>>> import numpy as np
>>> from numpy import linalg as LA
>>> np.set_printoptions(precision=3, suppress=True, linewidth=140)
>>> rnd = lambda a: np.round(a, 3) + 0
>>> rng = np.random.default_rng(562)
>>> idx = rng.integers(0, 3, 6)
>>> X = np.array([[0, -5, -4, -4, 0, 8],
...     [-6, -9, -2, -7, 2, -3],
...     [0, 8, -2, 9, 8, -1],
...     [-4, 1, 3, 7, -5, -6],
...     [4, -2, 1, 1, 6, -9],
...     [6, -7, -7, -3, 6, 8]]) * (idx[:, None] == idx)
>>> print(X)
[[ 0  0 -4 -4  0  0]
 [ 0 -9  0  0  0  0]
 [ 0  0 -2  9  8  0]
 [-4  0  3  7 -5  0]
 [ 4  0  1  1  6  0]
 [ 0  0  0  0  0  8]]
>>> B = np.array([[0, -1], [0, 0], [-2, -2], [-1, 2], [0, -1], [-2, -1]])
>>> print(LA.matrix_rank(X @ B))
2
>>> print(LA.matrix_rank(np.vstack([X, B.T])))
6
>>> print(np.einsum("ik,kj->ji", X, B))
[[ 12   0  -5 -13  -3 -16]
 [  0   0  14  17 -10  -8]]
>>> print(np.einsum("ij,ij->i", X, X))
[ 32  81 149  99  54  64]
>>> print(B.T @ X.T)
[[ 12   0  -5 -13  -3 -16]
 [  0   0  14  17 -10  -8]]
>>> vec = np.array([-3, 0, 1, -3, 3, 3])
>>> rhs = X @ vec
>>> b, lr = np.zeros(6), 1 / LA.norm(X, 2) ** 2
>>> for i in range(6):
...     b -= lr * X.T @ (X @ b - rhs)
...     if i % 2 == 0: print(i, round(LA.norm(X @ b - rhs), 3))
... 
0 16.905
2 6.928
4 3.564
>>> print(rnd(b))
[ 0.713  0.    -0.716 -1.527  0.839  2.781]
>>> print(rnd(LA.norm(X, 2) / LA.norm(X)))
0.615
>>> print(LA.cond(X) > 100)
False
>>> U, sigma, Vh = LA.svd(X)
>>> print(rnd(sigma))
[13.451 11.381  9.     8.     4.83   0.454]
>>> print(np.argmax(sigma[:-1] / (sigma[1:] + 1e-6)) + 1)
5
>>> B = U[:, :5] @ np.diag(sigma[:5]) @ Vh[:5]
>>> print(rnd(np.abs(X - B).max()))
0.216
>>> print(rnd(LA.norm(X - B) / LA.norm(X)))
0.021
>>> vec = np.array([1, -1, 0, 1, 1, 0])
>>> h = np.maximum(X @ vec, 0)
>>> print(np.maximum(X @ vec, 0) - np.maximum(-X @ vec, 0))
[-4  9 17 -2 11  0]
>>> print(X.T @ h)
[ 44 -81 -23 164 202   0]
>>> K = np.loadtxt("a.csv", delimiter=",")
>>> print(rnd(K))
[[-0.165 -0.073  0.517  0.362 -0.241 -0.085 -0.587  0.223  0.084  0.071 -0.292 -0.112]
 [-0.631 -0.423 -0.148  0.087  0.179  0.209 -0.273 -0.232 -0.093 -0.212  0.355  0.097]
 [-0.137 -0.204 -0.643 -0.088 -0.317 -0.156 -0.126  0.27  -0.357  0.149 -0.384 -0.088]
 [ 0.027  0.109  0.066 -0.308  0.608 -0.191 -0.342 -0.087 -0.287  0.374  0.015 -0.366]
 [ 0.357 -0.533 -0.067 -0.093  0.114  0.133 -0.053 -0.225  0.316 -0.321 -0.32  -0.432]
 [ 0.247  0.092 -0.055 -0.356  0.131 -0.054 -0.469  0.03  -0.004 -0.374 -0.159  0.628]
 [ 0.357 -0.053 -0.318  0.173 -0.244 -0.214 -0.378 -0.204  0.315  0.326  0.493  0.018]
 [-0.384 -0.056  0.02  -0.17   0.028 -0.528  0.167 -0.357  0.444  0.209 -0.321  0.202]
 [ 0.247 -0.422  0.349 -0.011 -0.229 -0.198  0.136 -0.384 -0.568  0.113  0.031  0.213]
 [ 0.     0.48  -0.2    0.424 -0.01  -0.043 -0.107 -0.578 -0.222 -0.283 -0.237 -0.131]
 [ 0.11  -0.111 -0.106  0.307  0.279  0.516  0.017 -0.101  0.062  0.518 -0.33   0.367]
 [-0.137  0.208  0.105 -0.539 -0.467  0.486 -0.154 -0.321  0.046  0.187 -0.04  -0.131]]
>>> vec = np.array([-1, -8, 4, 4, -3, 6, -9, 8, -3, -1, 2, 7])
>>> print([p for p in range(1, 25) if np.allclose(LA.matrix_power(K, p), np.eye(12))])
[]
>>> print(rnd(K.T @ (K @ vec)))
[-1. -8.  4.  4. -3.  6. -9.  8. -3. -1.  2.  7.]
>>> B = np.array([[-2, -2, -3],
...     [1, 4, 4],
...     [2, 1, -2],
...     [5, 4, 1],
...     [-1, -1, 2],
...     [1, 5, 5],
...     [4, -1, 5],
...     [-1, 0, 5],
...     [-3, -3, 0],
...     [-5, -4, -2],
...     [-5, -3, 3],
...     [0, 1, 3]])
>>> print(rnd(np.einsum("ij,ij->i", K, K)))
[1. 1. 1. 1. 1. 1. 1. 1. 1. 1. 1. 1.]
>>> B @ K
Traceback (most recent call last):
  File "<python-input-38>", line 1, in <module>
    B @ K
    ~~^~~
ValueError: matmul: Input operand 1 has a mismatch in its core dimension 0, with gufunc signature (n?,k),(k,m?)->(n?,m?) (size 12 is different from 3)
>>> vec = np.array([-5, -1, -2, 2, 9, -8, 3, 4, 0, -6, 1, -3])
>>> rhs = K @ vec
>>> b, lr = np.zeros(12), 1 / LA.norm(K, 2) ** 2
>>> for i in range(30):
...     b -= lr * K.T @ (K @ b - rhs)
...     if i % 5 == 0: print(i, round(LA.norm(K @ b - rhs), 3))
... 
0 0.0
5 0.0
10 0.0
15 0.0
20 0.0
25 0.0
>>> print(rnd(b))
[-5. -1. -2.  2.  9. -8.  3.  4.  0. -6.  1. -3.]
>>> print(rnd(LA.cond(K)))
1.0
>>> Q, R = LA.qr(K)
>>> print(np.trace(Q @ Q.T))
12.0
>>> B = LA.inv(K)
>>> print(rnd(K @ B))
[[1. 0. 0. 0. 0. 0. 0. 0. 0. 0. 0. 0.]
 [0. 1. 0. 0. 0. 0. 0. 0. 0. 0. 0. 0.]
 [0. 0. 1. 0. 0. 0. 0. 0. 0. 0. 0. 0.]
 [0. 0. 0. 1. 0. 0. 0. 0. 0. 0. 0. 0.]
 [0. 0. 0. 0. 1. 0. 0. 0. 0. 0. 0. 0.]
 [0. 0. 0. 0. 0. 1. 0. 0. 0. 0. 0. 0.]
 [0. 0. 0. 0. 0. 0. 1. 0. 0. 0. 0. 0.]
 [0. 0. 0. 0. 0. 0. 0. 1. 0. 0. 0. 0.]
 [0. 0. 0. 0. 0. 0. 0. 0. 1. 0. 0. 0.]
 [0. 0. 0. 0. 0. 0. 0. 0. 0. 1. 0. 0.]
 [0. 0. 0. 0. 0. 0. 0. 0. 0. 0. 1. 0.]
 [0. 0. 0. 0. 0. 0. 0. 0. 0. 0. 0. 1.]]
>>> print(rnd(B))
[[-0.165 -0.631 -0.137  0.027  0.357  0.247  0.357 -0.384  0.247  0.     0.11  -0.137]
 [-0.073 -0.423 -0.204  0.109 -0.533  0.092 -0.053 -0.056 -0.422  0.48  -0.111  0.208]
 [ 0.517 -0.148 -0.643  0.066 -0.067 -0.055 -0.318  0.02   0.349 -0.2   -0.106  0.105]
 [ 0.362  0.087 -0.088 -0.308 -0.093 -0.356  0.173 -0.17  -0.011  0.424  0.307 -0.539]
 [-0.241  0.179 -0.317  0.608  0.114  0.131 -0.244  0.028 -0.229 -0.01   0.279 -0.467]
 [-0.085  0.209 -0.156 -0.191  0.133 -0.054 -0.214 -0.528 -0.198 -0.043  0.516  0.486]
 [-0.587 -0.273 -0.126 -0.342 -0.053 -0.469 -0.378  0.167  0.136 -0.107  0.017 -0.154]
 [ 0.223 -0.232  0.27  -0.087 -0.225  0.03  -0.204 -0.357 -0.384 -0.578 -0.101 -0.321]
 [ 0.084 -0.093 -0.357 -0.287  0.316 -0.004  0.315  0.444 -0.568 -0.222  0.062  0.046]
 [ 0.071 -0.212  0.149  0.374 -0.321 -0.374  0.326  0.209  0.113 -0.283  0.518  0.187]
 [-0.292  0.355 -0.384  0.015 -0.32  -0.159  0.493 -0.321  0.031 -0.237 -0.33  -0.04 ]
 [-0.112  0.097 -0.088 -0.366 -0.432  0.628  0.018  0.202  0.213 -0.131  0.367 -0.131]]
>>> print(np.allclose(B, K.T))
True
>>> print(rnd(LA.cond(K)))
1.0
